In [1]: import numpy as np

In [2]: import numpy.linalg as la

In [3]: np.set_printoptions(precision=2, suppress=True, linewidth=200, sign=" ")

In [4]: tidy = lambda a: np.round(a, 2) + 0

In [5]: J = np.array([[-1.0, 0.0, -2.0, 0.0, 4.0],
   ...:     [-2.0, 1.0, -2.0, -2.0, 2.0],
   ...:     [0.0, 2.0, 0.0, 2.0, 5.0],
   ...:     [-1.0, -1.0, 1.0, 0.0, 4.0],
   ...:     [0.0, 0.0, 0.0, 0.0, 5.0]])

In [6]: J
Out[6]: 
array([[-1.,  0., -2.,  0.,  4.],
       [-2.,  1., -2., -2.,  2.],
       [ 0.,  2.,  0.,  2.,  5.],
       [-1., -1.,  1.,  0.,  4.],
       [ 0.,  0.,  0.,  0.,  5.]])

In [7]: # column 4 is much longer than the rest

In [8]: u = np.array([1, 0, -1, -1, 1])

In [9]: Y = J + np.outer(u, np.eye(5)[1])

In [10]: la.matrix_rank(Y - J)
Out[10]: np.int64(1)

In [11]: u = np.array([1, 4])

In [12]: np.polyval(u, J[0])
Out[12]: array([ 3.,  4.,  2.,  4.,  8.])

In [13]: np.convolve(J[0], u)
Out[13]: array([-1., -4., -2., -8.,  4., 16.])

In [14]: np.array([np.convolve(row, u, "same") for row in J])
Out[14]: 
array([[ -1.,  -4.,  -2.,  -8.,   4.],
       [ -2.,  -7.,   2., -10.,  -6.],
       [  0.,   2.,   8.,   2.,  13.],
       [ -1.,  -5.,  -3.,   4.,   4.],
       [  0.,   0.,   0.,   0.,   5.]])

In [15]: np.cross(J[0, :3], J[3, :3])
Out[15]: array([-2.,  3.,  1.])

In [16]: np.correlate(J[0], J[3], "full")
Out[16]: array([-4.,  0., -9.,  1., 15.,  2.,  6., -4., -4.])

In [17]: x = np.array([3, 3, 1, 1, 3])

In [18]: y = J @ x

In [19]: y
Out[19]: array([ 7., -1., 23.,  7., 15.])

In [20]: tidy(la.solve(J, y + J[:, 1]))
Out[20]: array([ 3.,  4.,  1.,  1.,  3.])

In [21]: tidy(la.solve(J, 2 * y))
Out[21]: array([ 6.,  6.,  2.,  2.,  6.])

In [22]: Y = np.array([[-4], [3]])

In [23]: cent = np.array([[-2, -2, 1, -2, 1, 1, 1]])

In [24]: K = Y @ cent

In [25]: K
Out[25]: 
array([[ 8,  8, -4,  8, -4, -4, -4],
       [-6, -6,  3, -6,  3,  3,  3]])

In [26]: tidy(la.norm(K, 2) / la.norm(K))
Out[26]: np.float64(1.0)

In [27]: [round(float(x), 2) for x in la.svd(K, compute_uv=False)[:3]]
Out[27]: [20.0, 0.0]

In [28]: la.matrix_rank(K, rtol=0.1)
Out[28]: np.int64(1)

In [29]: la.cond(K) > 100
Out[29]: np.True_

In [30]: r = la.matrix_rank(K)

In [31]: r
Out[31]: np.int64(1)

In [32]: ns = la.svd(K)[2][r:].T

In [33]: [int(la.matrix_rank(K[:, :j + 1])) for j in range(7)]
Out[33]: [1, 1, 1, 1, 1, 1, 1]

In [34]: la.matrix_rank(K.T @ K), la.matrix_rank(K @ K.T)
Out[34]: (np.int64(1), np.int64(1))

In [35]: tidy(K @ ns)
Out[35]: 
array([[ 0.,  0.,  0.,  0.,  0.,  0.],
       [ 0.,  0.,  0.,  0.,  0.,  0.]])

In [36]: [int(la.matrix_rank(K[:i])) for i in range(1, len(K) + 1)]
Out[36]: [1, 1]

In [37]: mat = np.load("test4.npy")

In [38]: tidy(mat)
Out[38]: 
array([[ 0.16, -0.16,  0.05,  0.16,  0.05, -0.05, -0.27],
       [-0.16,  0.16, -0.05, -0.16, -0.05,  0.05,  0.27],
       [ 0.05, -0.05,  0.02,  0.05,  0.02, -0.02, -0.09],
       [ 0.16, -0.16,  0.05,  0.16,  0.05, -0.05, -0.27],
       [ 0.05, -0.05,  0.02,  0.05,  0.02, -0.02, -0.09],
       [-0.05,  0.05, -0.02, -0.05, -0.02,  0.02,  0.09],
       [-0.27,  0.27, -0.09, -0.27, -0.09,  0.09,  0.45]])

In [39]: U, sv, vt = la.svd(mat)

In [40]: np.argmax(sv[:-1] / (sv[1:] + 1e-6)) + 1
Out[40]: np.int64(1)

In [41]: Y = U[:, :1] @ np.diag(sv[:1]) @ vt[:1]

In [42]: tidy(Y)
Out[42]: 
array([[ 0.16, -0.16,  0.05,  0.16,  0.05, -0.05, -0.27],
       [-0.16,  0.16, -0.05, -0.16, -0.05,  0.05,  0.27],
       [ 0.05, -0.05,  0.02,  0.05,  0.02, -0.02, -0.09],
       [ 0.16, -0.16,  0.05,  0.16,  0.05, -0.05, -0.27],
       [ 0.05, -0.05,  0.02,  0.05,  0.02, -0.02, -0.09],
       [-0.05,  0.05, -0.02, -0.05, -0.02,  0.02,  0.09],
       [-0.27,  0.27, -0.09, -0.27, -0.09,  0.09,  0.45]])

In [43]: tidy(la.norm(mat - Y, 2)), tidy(sv[1])
Out[43]: (np.float64(0.0), np.float64(0.0))

In [44]: w, vecs = la.eigh(Y)

In [45]: x = np.array([-5, -1, 3, -5, -4, -4, -2])

In [46]: tidy(la.eigvalsh(Y[1:, 1:]))
Out[46]: array([ 0.  ,  0.  ,  0.  ,  0.  ,  0.  ,  0.84])

In [47]: tidy(x @ Y @ x / (x @ x)), tidy(w[0]), w[-1]
Out[47]: (np.float64(0.04), np.float64(0.0), np.float64(1.0))

In [48]: tidy(np.abs(Y).sum(axis=1).max()), np.abs(w).max()
Out[48]: (np.float64(1.55), np.float64(1.0))

In [49]: F = np.array([[-2, -4, 4],
    ...:     [-1, -2, 2],
    ...:     [-1, -2, 2],
    ...:     [0, 0, 0],
    ...:     [2, 4, -4],
    ...:     [0, 0, 0],
    ...:     [2, 4, -4]])

In [50]: r = la.matrix_rank(F)

In [51]: r
Out[51]: np.int64(1)

In [52]: ns = la.svd(F)[2][r:].T

In [53]: [int(la.matrix_rank(F[:i])) for i in range(1, len(F) + 1)]
Out[53]: [1, 1, 1, 1, 1, 1, 1]

In [54]: la.matrix_rank(F.T @ F), la.matrix_rank(F @ F.T)
Out[54]: (np.int64(1), np.int64(1))

In [55]: [int(la.matrix_rank(np.delete(F, i, axis=0))) for i in range(7)]
Out[55]: [1, 1, 1, 1, 1, 1, 1]

In [56]: [int(la.matrix_rank(F[:, :j + 1])) for j in range(3)]
Out[56]: [1, 1, 1]

In [57]: tidy(F @ ns)
Out[57]: 
array([[ 0.,  0.],
       [ 0.,  0.],
       [ 0.,  0.],
       [ 0.,  0.],
       [ 0.,  0.],
       [ 0.,  0.],
       [ 0.,  0.]])

In [58]: U, sv, vt = la.svd(F)

In [59]: tidy(sv)
Out[59]: array([ 11.22,   0.  ,   0.  ])

In [60]: np.argmax(sv[:-1] / (sv[1:] + 1e-6)) + 1
Out[60]: np.int64(1)

In [61]: Y = U[:, :1] @ np.diag(sv[:1]) @ vt[:1]

In [62]: tidy(la.norm(F - Y) / la.norm(F))
Out[62]: np.float64(0.0)

In [63]: la.lstsq(F[:-1].T, F[-1])[2]
Out[63]: np.int32(1)

In [64]: tidy(F @ la.pinv(F) @ F)
Out[64]: 
array([[-2., -4.,  4.],
       [-1., -2.,  2.],
       [-1., -2.,  2.],
       [ 0.,  0.,  0.],
       [ 2.,  4., -4.],
       [ 0.,  0.,  0.],
       [ 2.,  4., -4.]])

In [65]: rng = np.random.default_rng(77536)

In [66]: Y = F + rng.integers(-2, 3, (7, 1)) @ rng.integers(-2, 3, (1, 3))

In [67]: Y
Out[67]: 
array([[-2, -4,  4],
       [-1, -2,  2],
       [-1, -4,  2],
       [ 0,  1,  0],
       [ 2,  4, -4],
       [ 0, -1,  0],
       [ 2,  6, -4]])

In [68]: la.matrix_rank(Y - F, tol=1e-8)
Out[68]: np.int64(1)

In [69]: W0 = np.loadtxt("x.csv", delimiter=",")

In [70]: W0
Out[70]: 
array([[ -0.2,   1.3,   2.1,   1.1,   0.3],
       [ -0.5,   1.3,  -0.3,   1.9,  -0.1],
       [ -1. ,   1.3,  -2.3,  -1.9,   1.3],
       [ -0.6,  -0.2,  -0.1,   0.4,  -1.2],
       [ -1. ,   1. ,   0.1,  -0.6,   0.7],
       [ -2. ,   1.3,  -0.4,  -0.8,  -0.6],
       [  2. ,  -8. ,  -3. ,   4. , -15. ],
       [  0.1,   0.5,  -1.1,   0.2,  -0.7],
       [  0. ,  -1. ,  -0.7,  -0.8,  -1.1],
       [ -1.7,   1.3,  -0.1,  -1.1,  -0.5],
       [  0.3,   0.9,  -0.6,  -1.1,   0.7],
       [  1.4,   2.3,   0.9,   0.4,   1.1]])

In [71]: Ac = W0 - W0.mean(axis=0)

In [72]: U, sv, vt = la.svd(Ac, full_matrices=False)

In [73]: (np.sign(U[:, 0]) == np.sign(U[0, 0])).astype(int)
Out[73]: array([ 1,  1,  1,  0,  1,  1,  0,  1,  0,  1,  1,  1])

In [74]: tidy(np.abs(vt[-1]))
Out[74]: array([ 0.24,  0.75,  0.02,  0.34,  0.52])

In [75]: x = np.array([0, 2, 0, -2, 1])

In [76]: y = W0 @ x

In [77]: tidy(la.lstsq(W0, y)[0])
Out[77]: array([ 0.,  2.,  0., -2.,  1.])

In [78]: tidy(y)
Out[78]: array([  0.7,  -1.3,   7.7,  -2.4,   3.9,   3.6, -39. ,  -0.1,  -1.5,   4.3,   4.7,   4.9])

In [79]: y = y + 0.05 * rng.normal(size=12)

In [80]: tidy(y)
Out[80]: array([  0.78,  -1.32,   7.69,  -2.39,   3.96,   3.6 , -38.93,  -0.11,  -1.48,   4.29,   4.77,   4.91])

In [81]: c, *_ = la.lstsq(W0, y)

In [82]: tidy(W0.T @ (y - W0 @ c))
Out[82]: array([ 0.,  0.,  0.,  0.,  0.])

In [83]: tidy(c)
Out[83]: array([ 0.01,  2.02,  0.02, -2.02,  0.98])

In [84]: gram = np.cov(W0, rowvar=False)

In [85]: np.argwhere(np.triu(np.abs(np.corrcoef(W0.T)) > 0.8, 1))
Out[85]: array([[ 1,  4]])

In [86]: tidy(np.median(W0, axis=0))
Out[86]: array([-0.35,  1.15, -0.35, -0.2 , -0.3 ])

In [87]: tidy(np.corrcoef(W0[:, 1], W0[:, 2])[0, 1])
Out[87]: np.float64(0.64)

In [88]: tidy(np.corrcoef(W0.T))
Out[88]: 
array([[ 1.  , -0.58, -0.21,  0.65, -0.56],
       [-0.58,  1.  ,  0.64, -0.69,  0.97],
       [-0.21,  0.64,  1.  , -0.15,  0.6 ],
       [ 0.65, -0.69, -0.15,  1.  , -0.76],
       [-0.56,  0.97,  0.6 , -0.76,  1.  ]])

In [89]: gram.shape
Out[89]: (5, 5)

In [90]: tidy(np.polyfit(W0[:, 1], W0[:, 2], 1))
Out[90]: array([ 0.32, -0.51])

In [91]: np.argsort(-W0.std(axis=0).round(6), kind="stable")
Out[91]: array([ 4,  1,  3,  2,  0])

In [92]: U, sv, vt = la.svd(F, full_matrices=False)

In [93]: tidy(vt @ vt.T)
Out[93]: 
array([[ 1.,  0.,  0.],
       [ 0.,  1.,  0.],
       [ 0.,  0.,  1.]])

In [94]: np.cumsum(sv ** 2) / np.sum(sv ** 2)
Out[94]: array([ 1.,  1.,  1.])

In [95]: tidy(np.abs(vt[0]))
Out[95]: array([ 0.33,  0.67,  0.67])

In [96]: tidy(np.sqrt((sv ** 2).sum())), tidy(la.norm(F))
Out[96]: (np.float64(11.22), np.float64(11.22))

In [97]: U.shape, sv.shape, vt.shape
Out[97]: ((7, 3), (3,), (3, 3))

In [98]: tidy(U.T @ U)
Out[98]: 
array([[ 1.,  0.,  0.],
       [ 0.,  1.,  0.],
       [ 0.,  0.,  1.]])

In [99]: arr = np.array([[-2, -2, -2, -2, -2],
    ...:     [-2, -4, -4, -4, -4],
    ...:     [-2, -4, -6, -6, -6],
    ...:     [-2, -4, -6, -8, -8],
    ...:     [-2, -4, -6, -8, -10]])

In [100]: U, sv, vt = la.svd(F)

In [101]: vecs = vt[:(sv > 1e-8).sum()]

In [102]: x = F[6] + -3 * F[2] + rng.integers(2) * np.eye(3)[0]

In [103]: x
Out[103]: array([  6.,  10., -10.])

In [104]: tidy(vecs.T @ vecs)
Out[104]: 
array([[ 0.11,  0.22, -0.22],
       [ 0.22,  0.44, -0.44],
       [-0.22, -0.44,  0.44]])

In [105]: np.allclose(vecs.T @ vecs @ x, x)
Out[105]: False

In [106]: tidy(np.diag(vecs.T @ vecs))
Out[106]: array([ 0.11,  0.44,  0.44])

In [107]: data = np.load("run10.npy")

In [108]: tidy(data)
Out[108]: 
array([[-0.67, -0.39, -0.37, -0.14, -0.11, -0.46, -0.12],
       [ 0.34, -0.08,  0.36, -0.67, -0.17, -0.37, -0.38],
       [ 0.21, -0.02, -0.53, -0.55, -0.19,  0.2 ,  0.55],
       [-0.21,  0.06,  0.51, -0.09,  0.25, -0.38,  0.7 ],
       [ 0.13,  0.33, -0.04,  0.34, -0.77, -0.39,  0.14],
       [ 0.55, -0.23, -0.35,  0.28,  0.41, -0.53,  0.05],
       [ 0.17, -0.82,  0.28,  0.2 , -0.32,  0.21,  0.17]])

In [109]: # keeps lengths

In [110]: tidy(la.pinv(data))
Out[110]: 
array([[-0.67,  0.34,  0.21, -0.21,  0.13,  0.55,  0.17],
       [-0.39, -0.08, -0.02,  0.06,  0.33, -0.23, -0.82],
       [-0.37,  0.36, -0.53,  0.51, -0.04, -0.35,  0.28],
       [-0.14, -0.67, -0.55, -0.09,  0.34,  0.28,  0.2 ],
       [-0.11, -0.17, -0.19,  0.25, -0.77,  0.41, -0.32],
       [-0.46, -0.37,  0.2 , -0.38, -0.39, -0.53,  0.21],
       [-0.12, -0.38,  0.55,  0.7 ,  0.14,  0.05,  0.17]])

In [111]: tidy(la.svd(data, compute_uv=False))
Out[111]: array([ 1.,  1.,  1.,  1.,  1.,  1.,  1.])

In [112]: tidy(data.T @ data)
Out[112]: 
array([[ 1.,  0.,  0.,  0.,  0.,  0.,  0.],
       [ 0.,  1.,  0.,  0.,  0.,  0.,  0.],
       [ 0.,  0.,  1.,  0.,  0.,  0.,  0.],
       [ 0.,  0.,  0.,  1.,  0.,  0.,  0.],
       [ 0.,  0.,  0.,  0.,  1.,  0.,  0.],
       [ 0.,  0.,  0.,  0.,  0.,  1.,  0.],
       [ 0.,  0.,  0.,  0.,  0.,  0.,  1.]])

In [113]: Y = np.array([[2, 1], [1, 2], [1, 1], [1, 0], [3, 1], [0, 3], [1, 0]])

In [114]: la.matrix_rank(np.vstack([data, Y.T]))
Out[114]: np.int64(7)

In [115]: tidy(np.einsum("ik,kj->ij", data, Y))
Out[115]: 
array([[-2.71, -3.31],
       [-0.59, -0.74],
       [-0.7 ,  0.03],
       [ 1.49, -0.46],
       [-1.28, -1.2 ],
       [ 2.07, -1.43],
       [-0.8 , -0.89]])

In [116]: tidy(Y.T @ data.T)
Out[116]: 
array([[-2.71, -0.59, -0.7 ,  1.49, -1.28,  2.07, -0.8 ],
       [-3.31, -0.74,  0.03, -0.46, -1.2 , -1.43, -0.89]])

In [117]: tidy(np.einsum("ij->j", data))
Out[117]: array([ 0.51, -1.15, -0.14, -0.63, -0.91, -1.72,  1.11])

In [118]: tidy(np.einsum("ij,ij->i", data, data))
Out[118]: array([ 1.,  1.,  1.,  1.,  1.,  1.,  1.])

In [119]: la.matrix_rank(data @ Y)
Out[119]: np.int64(2)
